$ ipython --no-banner

In [1]: import numpy as np

In [2]: import numpy.linalg as la

In [3]: np.set_printoptions(precision=2, suppress=True, linewidth=140)

In [4]: rd = lambda a: np.round(a, 2) + 0

In [5]: f = np.array([2, 1, 5, 8, 5, 4, 8, 7])

In [6]: F = np.array([np.roll(f, i) for i in range(8)])

In [7]: F
Out[7]: 
array([[2, 1, 5, 8, 5, 4, 8, 7],
       [7, 2, 1, 5, 8, 5, 4, 8],
       [8, 7, 2, 1, 5, 8, 5, 4],
       [4, 8, 7, 2, 1, 5, 8, 5],
       [5, 4, 8, 7, 2, 1, 5, 8],
       [8, 5, 4, 8, 7, 2, 1, 5],
       [5, 8, 5, 4, 8, 7, 2, 1],
       [1, 5, 8, 5, 4, 8, 7, 2]])

In [8]: rng = np.random.default_rng(61)

In [9]: idx = rng.permutation(8)

In [10]: idx
Out[10]: array([4, 6, 3, 0, 2, 1, 5, 7])

In [11]: B = F[idx][:, idx]

In [12]: np.allclose(B, F)
Out[12]: False

In [13]: rd(la.det(B)), rd(la.det(F[idx]))
Out[13]: (np.float64(0.0), np.float64(0.0))

In [14]: left, sigma, Vh = la.svd(F)

In [15]: np.argmax(sigma[:-1] / (sigma[1:] + 1e-6)) + 1
Out[15]: np.int64(7)

In [16]: B = left[:, :7] @ np.diag(sigma[:7]) @ Vh[:7]

In [17]: la.matrix_rank(F, rtol=0.05)
Out[17]: np.int64(5)

In [18]: rd(la.norm(F - B, 2)), rd(sigma[7])
Out[18]: (np.float64(0.0), np.float64(0.0))

In [19]: rd(la.norm(F - B) / la.norm(F))
Out[19]: np.float64(0.0)

In [20]: la.matrix_rank(B)
Out[20]: np.int64(7)

In [21]: x0 = np.array([-3, 7, -6, 9, 0, 7, 2, 7])

In [22]: a = np.maximum(F @ x0, 0)

In [23]: np.maximum(F @ (3 * x0), 0)
Out[23]: array([408, 393, 348, 318, 303, 330, 321, 339])

In [24]: F * (a > 1e-9)[:, None]
Out[24]: 
array([[2, 1, 5, 8, 5, 4, 8, 7],
       [7, 2, 1, 5, 8, 5, 4, 8],
       [8, 7, 2, 1, 5, 8, 5, 4],
       [4, 8, 7, 2, 1, 5, 8, 5],
       [5, 4, 8, 7, 2, 1, 5, 8],
       [8, 5, 4, 8, 7, 2, 1, 5],
       [5, 8, 5, 4, 8, 7, 2, 1],
       [1, 5, 8, 5, 4, 8, 7, 2]])

In [25]: a
Out[25]: array([136, 131, 116, 106, 101, 110, 107, 113])
